$ python3 -q
>>> import numpy as np
>>> from numpy import linalg as LA
>>> np.set_printoptions(suppress=True, linewidth=100)
>>> rnd = lambda a: np.round(a, 1) + 0
>>> C = 3 * np.array([[-0.1, -1.0, 1.5, -0.1], [-1.3, -0.7, 1.6, 0.9]])
>>> rng = np.random.default_rng(2879)
>>> lab = rng.integers(0, 2, 11)
>>> K = C[lab] + rng.normal(size=(11, 4))
>>> rnd(K)
array([[-4.6, -0.3,  3.4,  3.6],
       [ 0. , -2.8,  5.3, -0.5],
       [ 0.3, -2.1,  4.9, -0.9],
       [-3.3, -3. ,  5.4, -0.5],
       [-0.7, -2.6,  4.8,  0.3],
       [-5. , -1.7,  3.5,  2.9],
       [-4. , -4.2,  4.9,  4.7],
       [-0.2, -3. ,  4.8, -0.8],
       [-3.5, -1.8,  4.8,  2.1],
       [ 0.2, -3.4,  2.4, -0.4],
       [-3.6, -0.3,  5.3,  3.9]])
>>> other = K / LA.norm(K, axis=1)
Traceback (most recent call last):
  File "<python-input-9>", line 1, in <module>
    other = K / LA.norm(K, axis=1)
            ~~^~~~~~~~~~~~~~~~~~~~
ValueError: operands could not be broadcast together with shapes (11,4) (11,) 
>>> other = K / LA.norm(K, axis=1, keepdims=True)
>>> C2 = other @ other.T
>>> rnd(C2)
array([[1. , 0.4, 0.3, 0.7, 0.6, 1. , 0.9, 0.4, 0.9, 0.2, 1. ],
       [0.4, 1. , 1. , 0.9, 1. , 0.5, 0.7, 1. , 0.7, 0.9, 0.6],
       [0.3, 1. , 1. , 0.8, 1. , 0.4, 0.6, 1. , 0.7, 0.9, 0.5],
       [0.7, 0.9, 0.8, 1. , 0.9, 0.8, 0.8, 0.9, 0.9, 0.8, 0.7],
       [0.6, 1. , 1. , 0.9, 1. , 0.7, 0.8, 1. , 0.8, 0.9, 0.7],
       [1. , 0.5, 0.4, 0.8, 0.7, 1. , 0.9, 0.5, 1. , 0.4, 0.9],
       [0.9, 0.7, 0.6, 0.8, 0.8, 0.9, 1. , 0.6, 0.9, 0.6, 0.9],
       [0.4, 1. , 1. , 0.9, 1. , 0.5, 0.6, 1. , 0.7, 0.9, 0.6],
       [0.9, 0.7, 0.7, 0.9, 0.8, 1. , 0.9, 0.7, 1. , 0.6, 1. ],
       [0.2, 0.9, 0.9, 0.8, 0.9, 0.4, 0.6, 0.9, 0.6, 1. , 0.4],
       [1. , 0.6, 0.5, 0.7, 0.7, 0.9, 0.9, 0.6, 1. , 0.4, 1. ]])
>>> rnd(np.degrees(np.arccos(np.clip(C2[7, 8], -1, 1))))
np.float64(42.9)
>>> rnd(LA.norm(other, axis=1))
array([1., 1., 1., 1., 1., 1., 1., 1., 1., 1., 1.])
>>> np.argwhere(np.triu(np.abs(C2) > 0.95, 1))
array([[ 0,  5],
       [ 0, 10],
       [ 1,  2],
       [ 1,  4],
       [ 1,  7],
       [ 2,  4],
       [ 2,  7],
       [ 4,  7],
       [ 5,  8],
       [ 8, 10]])
>>> (np.abs(C2) > 0.9).astype(int)
array([[1, 0, 0, 0, 0, 1, 0, 0, 1, 0, 1],
       [0, 1, 1, 0, 1, 0, 0, 1, 0, 0, 0],
       [0, 1, 1, 0, 1, 0, 0, 1, 0, 0, 0],
       [0, 0, 0, 1, 1, 0, 0, 0, 1, 0, 0],
       [0, 1, 1, 1, 1, 0, 0, 1, 0, 0, 0],
       [1, 0, 0, 0, 0, 1, 1, 0, 1, 0, 1],
       [0, 0, 0, 0, 0, 1, 1, 0, 1, 0, 0],
       [0, 1, 1, 0, 1, 0, 0, 1, 0, 1, 0],
       [1, 0, 0, 1, 0, 1, 1, 0, 1, 0, 1],
       [0, 0, 0, 0, 0, 0, 0, 1, 0, 1, 0],
       [1, 0, 0, 0, 0, 1, 0, 0, 1, 0, 1]])
